$ ipython --no-banner

In [1]: import numpy as np

In [2]: import numpy.linalg as la

In [3]: np.set_printoptions(precision=2, suppress=True, linewidth=200)

In [4]: J = np.load("a.npy")

In [5]: J
Out[5]: 
array([[3, 3, 3],
       [3, 6, 6],
       [3, 6, 9]])

In [6]: # symmetric, so the eigenvalues are real

In [7]: O = J.astype(float).copy()

In [8]: for j in range(3):
   ...:     O[:, j] -= O[:, :j] @ (O[:, :j].T @ O[:, j])
   ...:     O[:, j] /= la.norm(O[:, j])
   ...: 

In [9]: np.round(O.T @ O, 2) + 0
Out[9]: 
array([[1., 0., 0.],
       [0., 1., 0.],
       [0., 0., 1.]])

In [10]: blk = np.stack([J, -1 * J, J[::-1]])

In [11]: blk.sum(axis=0)
Out[11]: 
array([[3, 6, 9],
       [3, 6, 6],
       [3, 3, 3]])

In [12]: la.matrix_rank(blk)
Out[12]: array([3, 3, 3])

In [13]: blk.shape
Out[13]: (3, 3, 3)

In [14]: (blk @ J.T).shape
Out[14]: (3, 3, 3)

In [15]: np.einsum("bij,cij->bc", blk, blk)
Out[15]: 
array([[ 234, -234,  189],
       [-234,  234, -189],
       [ 189, -189,  234]])

In [16]: w, vecs = la.eig(J)

In [17]: w
Out[17]: array([15.15,  1.93,  0.92])

In [18]: np.round(J @ vecs[:, 0] - w[0] * vecs[:, 0], 2) + 0
Out[18]: array([0., 0., 0.])

In [19]: np.sort(la.eigvals(la.inv(J)))
Out[19]: array([0.07, 0.52, 1.08])

In [20]: x0 = np.array([1, 4, -5])

In [21]: (J * x0).sum(axis=1)
Out[21]: array([  0,  -3, -18])

In [22]: np.einsum("ij,j->i", J, x0)
Out[22]: array([  0,  -3, -18])

In [23]: (J @ x0).argmax()
Out[23]: np.int64(0)

In [24]: rng = np.random.default_rng(0)

In [25]: labels = rng.permutation(3)

In [26]: labels
Out[26]: array([2, 0, 1])

In [27]: A2 = J[labels][:, labels]

In [28]: A2
Out[28]: 
array([[9, 3, 6],
       [3, 3, 3],
       [6, 3, 6]])

In [29]: np.diag(A2)
Out[29]: array([9, 3, 6])

In [30]: round(la.det(A2), 2), np.round(la.det(J[labels]), 2)
Out[30]: (np.float64(27.0), np.float64(27.0))

In [31]: data = np.load("block2.npy")

In [32]: data
Out[32]: 
array([[ 2,  0,  0],
       [ 4,  2,  2],
       [ 4,  4,  5],
       [ 4,  5,  7],
       [ 4,  8, 10],
       [ 6,  9, 11],
       [ 8, 11, 12],
       [ 9, 13, 15],
       [10, 15, 18],
       [13, 17, 19],
       [15, 19, 21],
       [18, 20, 23],
       [21, 20, 24],
       [23, 22, 27],
       [25, 23, 30],
       [25, 24, 32],
       [26, 26, 35],
       [27, 28, 37],
       [30, 28, 38],
       [31, 30, 40],
       [32, 32, 42],
       [35, 32, 45],
       [38, 32, 45],
       [41, 32, 47],
       [43, 33, 50],
       [46, 34, 53]])

In [33]: x0 = np.array([4, 3, -4])

In [34]: rhs = data @ x0

In [35]: la.lstsq(data, rhs)[0]
Out[35]: array([ 4.,  3., -4.])

In [36]: rhs = rhs + 0.05 * rng.normal(size=26)

In [37]: rhs
Out[37]: array([ 8.03, 14.01,  7.97,  3.02,  0.07,  7.05, 16.96, 14.94, 12.97, 27.  , 32.88, 39.99, 47.94, 49.96, 48.97, 43.98, 42.02, 44.05, 51.99, 54.07, 55.97, 56.02, 68.05, 72.  , 70.96, 73.95])

In [38]: beta, *_ = la.lstsq(data, rhs)

In [39]: beta
Out[39]: array([ 3.99,  2.99, -3.99])

In [40]: np.round(data.T @ (rhs - data @ beta), 2) + 0
Out[40]: array([0., 0., 0.])

In [41]: la.cond(data) > 100
Out[41]: np.False_

In [42]: np.argsort(-la.norm(data, axis=0).round(6), kind="stable")[:3]
Out[42]: array([2, 0, 1])

In [43]: np.abs(la.svd(data)[2][-1])
Out[43]: array([0.44, 0.52, 0.73])

In [44]: round(np.log10(la.cond(data)))
Out[44]: 2

In [45]: [round(float(x), 2) for x in la.svd(data, compute_uv=False)[:3]]
Out[45]: [231.15, 13.82, 4.71]

In [46]: la.matrix_rank(data, rtol=0.1)
Out[46]: np.int64(1)

In [47]: data - data[0]
Out[47]: 
array([[ 0,  0,  0],
       [ 2,  2,  2],
       [ 2,  4,  5],
       [ 2,  5,  7],
       [ 2,  8, 10],
       [ 4,  9, 11],
       [ 6, 11, 12],
       [ 7, 13, 15],
       [ 8, 15, 18],
       [11, 17, 19],
       [13, 19, 21],
       [16, 20, 23],
       [19, 20, 24],
       [21, 22, 27],
       [23, 23, 30],
       [23, 24, 32],
       [24, 26, 35],
       [25, 28, 37],
       [28, 28, 38],
       [29, 30, 40],
       [30, 32, 42],
       [33, 32, 45],
       [36, 32, 45],
       [39, 32, 47],
       [41, 33, 50],
       [44, 34, 53]])

In [48]: la.rank(data)
Traceback (most recent call last):
  Cell In[48], line 1
    la.rank(data)
AttributeError: module 'numpy.linalg' has no attribute 'rank'


In [49]: la.matrix_rank(data)
Out[49]: np.int64(3)

In [50]: data[:, 3]
Traceback (most recent call last):
  Cell In[50], line 1
    data[:, 3]
IndexError: index 3 is out of bounds for axis 1 with size 3


In [51]: np.diff(data, axis=0)
Out[51]: 
array([[2, 2, 2],
       [0, 2, 3],
       [0, 1, 2],
       [0, 3, 3],
       [2, 1, 1],
       [2, 2, 1],
       [1, 2, 3],
       [1, 2, 3],
       [3, 2, 1],
       [2, 2, 2],
       [3, 1, 2],
       [3, 0, 1],
       [2, 2, 3],
       [2, 1, 3],
       [0, 1, 2],
       [1, 2, 3],
       [1, 2, 2],
       [3, 0, 1],
       [1, 2, 2],
       [1, 2, 2],
       [3, 0, 3],
       [3, 0, 0],
       [3, 0, 2],
       [2, 1, 3],
       [3, 1, 3]])

In [52]: data.shape
Out[52]: (26, 3)

In [53]: data[26]
Traceback (most recent call last):
  Cell In[53], line 1
    data[26]
IndexError: index 26 is out of bounds for axis 0 with size 26


In [54]: np.count_nonzero(data)
Out[54]: np.int64(76)

In [55]: np.unravel_index(np.abs(data).argmax(), data.shape)
Out[55]: (np.int64(25), np.int64(2))

In [56]: data.mean(axis=0)
Out[56]: array([20.77, 19.96, 26.46])

In [57]: np.abs(data).max()
Out[57]: np.int64(53)
